>>> import numpy as np
>>> np.set_printoptions(precision=2, suppress=True, linewidth=200)
>>> def rnd(a):
...     return np.round(a, 2) + 0
... 
>>> mat = np.array([[2, 3, 0, 3, 3, 2],
...     [3, 2, 3, 0, 3, 3],
...     [0, 3, 2, 3, 0, 3],
...     [3, 0, 3, 2, 3, 0],
...     [3, 3, 0, 3, 2, 3],
...     [2, 3, 3, 0, 3, 2]])
>>> rng = np.random.default_rng(984)
>>> idx = rng.permutation(6)
>>> idx
array([4, 5, 1, 2, 0, 3])
>>> out = mat[idx][:, idx]
>>> rnd(np.linalg.det(out)), rnd(np.linalg.det(mat[idx]))
(np.float64(-477.0), np.float64(-477.0))
>>> out
array([[2, 3, 3, 0, 3, 3],
       [3, 2, 3, 3, 2, 0],
       [3, 3, 2, 3, 3, 0],
       [0, 3, 3, 2, 0, 3],
       [3, 2, 3, 0, 2, 3],
       [3, 0, 0, 3, 3, 2]])
>>> vec = np.array([2, 2, 2, 0, 2, 0])
>>> (out @ vec).argmax()
np.int64(0)
>>> print(out @ np.ones(6))
[14. 13. 14. 11. 13. 11.]
>>> out * vec
array([[4, 6, 6, 0, 6, 0],
       [6, 4, 6, 0, 4, 0],
       [6, 6, 4, 0, 6, 0],
       [0, 6, 6, 0, 0, 0],
       [6, 4, 6, 0, 4, 0],
       [6, 0, 0, 0, 6, 0]])
>>> out = np.linalg.inv(mat)
>>> rnd(np.linalg.det(mat) * np.linalg.det(out))
np.float64(1.0)
>>> print(rnd(np.linalg.cond(mat)))
25.29
>>> rnd(mat @ out)
array([[1., 0., 0., 0., 0., 0.],
       [0., 1., 0., 0., 0., 0.],
       [0., 0., 1., 0., 0., 0.],
       [0., 0., 0., 1., 0., 0.],
       [0., 0., 0., 0., 1., 0.],
       [0., 0., 0., 0., 0., 1.]])
>>> E = np.load("sample16.npy")
>>> print(E)
[[ 0  1  1 -3 -2 -3 -1  0]
 [ 0  0 -3 -1 -1 -3  2  0]
 [ 0  0  0  1  2  3 -1  0]
 [ 0  0  0  0  1  1  2  2]
 [ 0  0  0  0  0 -2 -3  1]
 [ 0  0  0  0  0  0 -2 -2]
 [ 0  0  0  0  0  0  0  2]
 [ 0  0  0  0  0  0  0  0]]
>>> print(np.linalg.lstsq(E[:-1].T, E[-1])[2])
7
>>> print(np.allclose(E[:-1].T @ np.linalg.lstsq(E[:-1].T, E[-1])[0], E[-1]))
True
>>> np.unique(E.round(6), axis=0).shape
(8, 8)
>>> rnd(np.trace(np.linalg.pinv(E) @ E))
np.float64(7.0)
>>> rnd(E @ np.linalg.pinv(E) @ E)
array([[ 0.,  1.,  1., -3., -2., -3., -1.,  0.],
       [ 0.,  0., -3., -1., -1., -3.,  2.,  0.],
       [ 0.,  0.,  0.,  1.,  2.,  3., -1.,  0.],
       [ 0.,  0.,  0.,  0.,  1.,  1.,  2.,  2.],
       [ 0.,  0.,  0.,  0.,  0., -2., -3.,  1.],
       [ 0.,  0.,  0.,  0.,  0.,  0., -2., -2.],
       [ 0.,  0.,  0.,  0.,  0.,  0.,  0.,  2.],
       [ 0.,  0.,  0.,  0.,  0.,  0.,  0.,  0.]])
>>> vec = np.array([-7, -9, -9, 2, -6, 4, -2, 8])
>>> h = np.maximum(E @ vec, 0)
>>> print(np.flatnonzero(h > 1e-9))
[1 2 3 4 6]
>>> print(rnd(np.tanh(E @ vec)))
[-1.  1.  1.  1.  1. -1.  1.  0.]
>>> K = np.loadtxt("data.csv", delimiter=",")
>>> K
array([[ 1.,  0.,  0.],
       [ 0.,  1.,  0.],
       [-8.,  3.,  1.]])
>>> ev, evecs = np.linalg.eig(K)
>>> print(rnd(np.sort(np.linalg.eigvals(K @ K))))
[1. 1. 1.]
>>> rnd(np.sort(np.linalg.eigvals(K.T)))
array([1., 1., 1.])
>>> out = K / np.linalg.norm(K, axis=1, keepdims=True)
>>> cov = out @ out.T
>>> rnd(np.linalg.norm(out, axis=1))
array([1., 1., 1.])
>>> rnd(np.degrees(np.arccos(np.clip(cov[0, 2], -1, 1))))
np.float64(158.43)
>>> np.argwhere(np.triu(np.abs(cov) > 0.95, 1))
array([], shape=(0, 2), dtype=int64)
>>> (np.abs(cov) > 0.9).astype(int)
array([[1, 0, 1],
       [0, 1, 0],
       [1, 0, 1]])
>>> rnd(cov[0])
array([ 1.  ,  0.  , -0.93])
>>> idx = rng.permutation(3)
>>> out = K[:, idx] * rng.choice([-1, 1], 3)
>>> out
array([[-0., -0.,  1.],
       [-0., -1.,  0.],
       [-1., -3., -8.]])
>>> Uu, _, Vt = np.linalg.svd(K.T @ out)
>>> print(idx)
[2 1 0]
>>> print(rnd(np.linalg.lstsq(K, out)[0]))
[[ 0.  0.  1.]
 [ 0. -1.  0.]
 [-1.  0.  0.]]
>>> F = np.load("arr.npy")
>>> rnd(F)
array([[ 0.5 ,  0.  , -0.87],
       [ 0.  ,  1.  ,  0.  ],
       [ 0.87,  0.  ,  0.5 ]])
>>> rnd(np.linalg.pinv(F))
array([[ 0.5 ,  0.  ,  0.87],
       [ 0.  ,  1.  ,  0.  ],
       [-0.87,  0.  ,  0.5 ]])
>>> rnd(np.linalg.norm(F, axis=0))
array([1., 1., 1.])
>>> f = np.array([2, -7])
>>> rnd(np.cross(F[2, :3], F[1, :3]))
array([-0.5 ,  0.  ,  0.87])
>>> rnd(np.polyval(f, F[2]))
array([-5.27, -7.  , -6.  ])
>>> print(rnd(np.convolve(F[2], f)))
[ 1.73 -6.06  1.   -3.5 ]
>>> vec = np.array([3, -2, -3])
>>> target = F @ vec
>>> c, lr = np.zeros(3), 1 / np.linalg.norm(F, 2) ** 2
>>> for i in range(5):
...     c -= lr * F.T @ (F @ c - target)
...     if i % 1 == 0: print(i, round(np.linalg.norm(F @ c - target), 2))
... 
0 0.0
1 0.0
2 0.0
3 0.0
4 0.0
>>> rnd(np.linalg.cond(F))
np.float64(1.0)
>>> c
array([ 3., -2., -3.])
>>> np.flatnonzero(np.linalg.matrix_power((F != 0) + (F.T != 0) + np.eye(3), 3)[2])
array([0, 2])
>>> print((F != 0).astype(int))
[[1 0 1]
 [0 1 0]
 [1 0 1]]
>>> rnd(F @ F)
array([[-0.5 ,  0.  , -0.87],
       [ 0.  ,  1.  ,  0.  ],
       [ 0.87,  0.  , -0.5 ]])
>>> M = np.loadtxt("x.csv", delimiter=",")
>>> M
array([[1., 2., 4., 0., 4., 1., 3., 0., 3., 1.],
       [5., 2., 4., 0., 2., 5., 4., 4., 1., 5.],
       [1., 5., 1., 5., 4., 4., 4., 3., 5., 5.],
       [3., 0., 0., 2., 4., 0., 5., 0., 0., 4.],
       [1., 2., 0., 3., 1., 0., 4., 3., 2., 1.],
       [4., 3., 0., 3., 5., 3., 1., 2., 5., 4.],
       [4., 1., 3., 0., 1., 1., 1., 3., 1., 4.],
       [0., 0., 1., 1., 0., 2., 5., 3., 2., 1.]])
>>> M.reshape(2, -1)
array([[1., 2., 4., 0., 4., 1., 3., 0., 3., 1., 5., 2., 4., 0., 2., 5., 4., 4., 1., 5., 1., 5., 1., 5., 4., 4., 4., 3., 5., 5., 3., 0., 0., 2., 4., 0., 5., 0., 0., 4.],
       [1., 2., 0., 3., 1., 0., 4., 3., 2., 1., 4., 3., 0., 3., 5., 3., 1., 2., 5., 4., 4., 1., 3., 0., 1., 1., 1., 3., 1., 4., 0., 0., 1., 1., 0., 2., 5., 3., 2., 1.]])
>>> t3 = M.reshape(8, 2, -1)
>>> t3.shape
(8, 2, 5)
>>> print(t3.sum(axis=1))
[[ 2.  5.  4.  3.  5.]
 [10.  6.  8.  1.  7.]
 [ 5.  9.  4. 10.  9.]
 [ 3.  5.  0.  2.  8.]
 [ 1.  6.  3.  5.  2.]
 [ 7.  4.  2.  8.  9.]
 [ 5.  2.  6.  1.  5.]
 [ 2.  5.  4.  3.  1.]]
>>> np.einsum("ihd,jhd->hij", t3, t3).shape
(2, 8, 8)
>>> np.swapaxes(t3, 1, 2)[1]
array([[5., 5.],
       [2., 4.],
       [4., 4.],
       [0., 1.],
       [2., 5.]])
>>> Uu, sv, Vt = np.linalg.svd(E)
>>> print(rnd(sv))
[7.05 5.25 3.51 2.88 1.34 0.52 0.09 0.  ]
>>> out = Uu[:, :7] @ np.diag(sv[:7]) @ Vt[:7]
>>> np.linalg.matrix_rank(out)
np.int64(7)
>>> rnd(out)
array([[ 0.,  1.,  1., -3., -2., -3., -1.,  0.],
       [ 0.,  0., -3., -1., -1., -3.,  2.,  0.],
       [ 0.,  0.,  0.,  1.,  2.,  3., -1.,  0.],
       [ 0.,  0.,  0.,  0.,  1.,  1.,  2.,  2.],
       [ 0.,  0.,  0.,  0.,  0., -2., -3.,  1.],
       [ 0.,  0.,  0.,  0.,  0.,  0., -2., -2.],
       [ 0.,  0.,  0.,  0.,  0.,  0.,  0.,  2.],
       [ 0.,  0.,  0.,  0.,  0.,  0.,  0.,  0.]])
>>> print(np.linalg.matrix_rank(E, rtol=0.05))
6
>>> print(rnd(np.linalg.norm(E - out) / np.linalg.norm(E)))
0.0
>>> out = M / np.sqrt((M ** 2).mean(axis=1, keepdims=True))
>>> np.linalg.matrix_rank(out) == np.linalg.matrix_rank(M)
np.True_
>>> rnd(out[5])
array([1.18, 0.89, 0.  , 0.89, 1.48, 0.89, 0.3 , 0.59, 1.48, 1.18])
>>> out = M + rng.integers(-2, 3, (8, 1)) @ rng.integers(-2, 3, (1, 10))
>>> print(out)
[[ 1.  2.  4.  0.  4.  1.  3.  0.  3.  1.]
 [ 7.  0.  5. -2.  1.  5.  2.  6.  0.  7.]
 [-1.  7.  0.  7.  5.  4.  6.  1.  6.  3.]
 [-1.  4. -2.  6.  6.  0.  9. -4.  2.  0.]
 [-1.  4. -1.  5.  2.  0.  6.  1.  3. -1.]
 [ 4.  3.  0.  3.  5.  3.  1.  2.  5.  4.]
 [ 8. -3.  5. -4. -1.  1. -3.  7. -1.  8.]
 [ 2. -2.  2. -1. -1.  2.  3.  5.  1.  3.]]
>>> print(rnd(np.linalg.svd(out - M, compute_uv=False)))
[18.  0.  0.  0.  0.  0.  0.  0.]
>>> np.linalg.matrix_rank(out - M, tol=1e-8)
np.int64(1)
>>> m1 = np.array([[2, 0, 1],
...     [2, 1, 1],
...     [1, 0, 1],
...     [1, 2, 2],
...     [2, 2, 1],
...     [2, 1, 1],
...     [2, 2, 2],
...     [2, 0, 2],
...     [2, 2, 1]])
>>> m1[:, 0] = -2 * m1[:, 1]
>>> m1
array([[ 0,  0,  1],
       [-2,  1,  1],
       [ 0,  0,  1],
       [-4,  2,  2],
       [-4,  2,  1],
       [-2,  1,  1],
       [-4,  2,  2],
       [ 0,  0,  2],
       [-4,  2,  1]])
>>> np.linalg.norm(m1, axis=1).argmax()
np.int64(3)
>>> rnd(np.linalg.norm(m1, "nuc"))
np.float64(12.59)
>>> rnd(np.linalg.norm(m1) ** 2 / np.linalg.norm(m1, 2) ** 2)
np.float64(1.06)
>>> rnd(np.linalg.norm(m1, 2))
np.float64(10.09)
>>> rnd(np.linalg.norm(m1[8], 1)), rnd(np.linalg.norm(m1[8], np.inf))
(np.float64(7.0), np.float64(4.0))
>>> rnd(np.linalg.norm(m1, axis=1))
array([1.  , 2.45, 1.  , 4.9 , 4.58, 2.45, 4.9 , 2.  , 4.58])
>>> rnd(np.linalg.norm(m1, 1)), rnd(np.linalg.norm(m1, np.inf))
(np.float64(20.0), np.float64(8.0))
>>> f, g = m1[4], m1[6]
>>> f @ g
np.int64(22)
>>> pr = (f @ g) / (f @ f) * f
>>> rnd((g - pr) @ f)
np.float64(0.0)
>>> print(np.outer(f, g))
[[16 -8 -8]
 [-8  4  4]
 [-4  2  2]]
>>> X = np.loadtxt("dump.csv", delimiter=",")
>>> rnd(X)
array([[ 0.99, -0.04, -0.07,  0.01,  0.04, -0.02, -0.02,  0.01, -0.02,  0.07],
       [-0.04,  0.79, -0.37,  0.04,  0.21, -0.12, -0.12,  0.04, -0.12,  0.37],
       [-0.07, -0.37,  0.33,  0.07,  0.37, -0.22, -0.22,  0.07, -0.22,  0.67],
       [ 0.01,  0.04,  0.07,  0.99, -0.04,  0.02,  0.02, -0.01,  0.02, -0.07],
       [ 0.04,  0.21,  0.37, -0.04,  0.79,  0.12,  0.12, -0.04,  0.12, -0.37],
       [-0.02, -0.12, -0.22,  0.02,  0.12,  0.93, -0.07,  0.02, -0.07,  0.22],
       [-0.02, -0.12, -0.22,  0.02,  0.12, -0.07,  0.93,  0.02, -0.07,  0.22],
       [ 0.01,  0.04,  0.07, -0.01, -0.04,  0.02,  0.02,  0.99,  0.02, -0.07],
       [-0.02, -0.12, -0.22,  0.02,  0.12, -0.07, -0.07,  0.02,  0.93,  0.22],
       [ 0.07,  0.37,  0.67, -0.07, -0.37,  0.22,  0.22, -0.07,  0.22,  0.33]])
>>> print(rnd(X @ X.T))
[[1. 0. 0. 0. 0. 0. 0. 0. 0. 0.]
 [0. 1. 0. 0. 0. 0. 0. 0. 0. 0.]
 [0. 0. 1. 0. 0. 0. 0. 0. 0. 0.]
 [0. 0. 0. 1. 0. 0. 0. 0. 0. 0.]
 [0. 0. 0. 0. 1. 0. 0. 0. 0. 0.]
 [0. 0. 0. 0. 0. 1. 0. 0. 0. 0.]
 [0. 0. 0. 0. 0. 0. 1. 0. 0. 0.]
 [0. 0. 0. 0. 0. 0. 0. 1. 0. 0.]
 [0. 0. 0. 0. 0. 0. 0. 0. 1. 0.]
 [0. 0. 0. 0. 0. 0. 0. 0. 0. 1.]]
>>> A = np.loadtxt("run9.csv", delimiter=",")
>>> A
array([[-0.01, -1.77, -0.84,  0.81, -0.59, -1.98, -0.53,  0.48, -0.19, -0.39,  0.53],
       [ 3.19, -3.04, -2.83, -0.32, -1.15, -4.53,  0.43, -0.66, -0.65, -0.38,  3.37],
       [-2.46, -0.19,  0.99,  1.44,  0.89,  0.76, -0.96,  2.31,  0.71, -0.65, -2.3 ],
       [-7.77,  6.33,  6.35,  1.22,  2.43, 10.23, -1.07,  1.79,  1.63,  0.82, -7.86]])
>>> np.linalg.norm(A, axis=1).argmax()
np.int64(3)
>>> rnd(np.linalg.norm(A, axis=1))
array([ 3.12,  7.87,  4.79, 17.95])
>>> rnd(np.linalg.norm(A, 2))
np.float64(20.01)
>>> rnd(np.linalg.norm(A) ** 2 / np.linalg.norm(A, 2) ** 2)
np.float64(1.04)
>>> out = A / np.linalg.norm(A, axis=1, keepdims=True)
>>> cov = out @ out.T
>>> rnd(np.linalg.norm(out, axis=1))
array([1., 1., 1., 1.])
>>> print((cov - 2 * np.eye(4)).round(6).argmax(axis=1))
[1 0 3 2]
>>> rnd(cov)
array([[ 1.  ,  0.76, -0.05, -0.72],
       [ 0.76,  1.  , -0.66, -1.  ],
       [-0.05, -0.66,  1.  ,  0.69],
       [-0.72, -1.  ,  0.69,  1.  ]])
>>> rnd(cov[3])
array([-0.72, -1.  ,  0.69,  1.  ])
>>> print(np.argwhere(np.triu(np.abs(cov) > 0.95, 1)))
[[1 3]]
>>> f = np.array([9, 5])
>>> rnd(np.cross(A[1, :3], A[3, :3]))
array([-1.39,  1.73, -3.43])
>>> rnd(np.polyval(f, A[1]))
array([ 33.71, -22.36, -20.47,   2.12,  -5.35, -35.77,   8.87,  -0.94,  -0.85,   1.58,  35.33])
>>> ang = np.radians(90)
>>> r_ = np.eye(11)
>>> r_[8, 8] = r_[9, 9] = np.cos(ang)
>>> r_[8, 9], r_[9, 8] = -np.sin(ang), np.sin(ang)
>>> rnd(r_)
array([[ 1.,  0.,  0.,  0.,  0.,  0.,  0.,  0.,  0.,  0.,  0.],
       [ 0.,  1.,  0.,  0.,  0.,  0.,  0.,  0.,  0.,  0.,  0.],
       [ 0.,  0.,  1.,  0.,  0.,  0.,  0.,  0.,  0.,  0.,  0.],
       [ 0.,  0.,  0.,  1.,  0.,  0.,  0.,  0.,  0.,  0.,  0.],
       [ 0.,  0.,  0.,  0.,  1.,  0.,  0.,  0.,  0.,  0.,  0.],
       [ 0.,  0.,  0.,  0.,  0.,  1.,  0.,  0.,  0.,  0.,  0.],
       [ 0.,  0.,  0.,  0.,  0.,  0.,  1.,  0.,  0.,  0.,  0.],
       [ 0.,  0.,  0.,  0.,  0.,  0.,  0.,  1.,  0.,  0.,  0.],
       [ 0.,  0.,  0.,  0.,  0.,  0.,  0.,  0.,  0., -1.,  0.],
       [ 0.,  0.,  0.,  0.,  0.,  0.,  0.,  0.,  1.,  0.,  0.],
       [ 0.,  0.,  0.,  0.,  0.,  0.,  0.,  0.,  0.,  0.,  1.]])
>>> out = A @ r_.T
>>> np.allclose(A @ A.T, out @ out.T)
True
>>> out = np.array([[0, 3],
...     [0, 1],
...     [-2, 3],
...     [2, 3],
...     [2, -1],
...     [1, 0],
...     [-1, -2],
...     [-2, 3],
...     [2, 0],
...     [-2, -2],
...     [-1, 3]])
>>> rnd(out.T @ A.T)
array([[ -0.42,  -4.83,   4.8 ,  11.8 ],
       [  3.57,   6.26,   2.08, -14.41]])
>>> print(rnd(A @ out))
[[ -0.42   3.57]
 [ -4.83   6.26]
 [  4.8    2.08]
 [ 11.8  -14.41]]
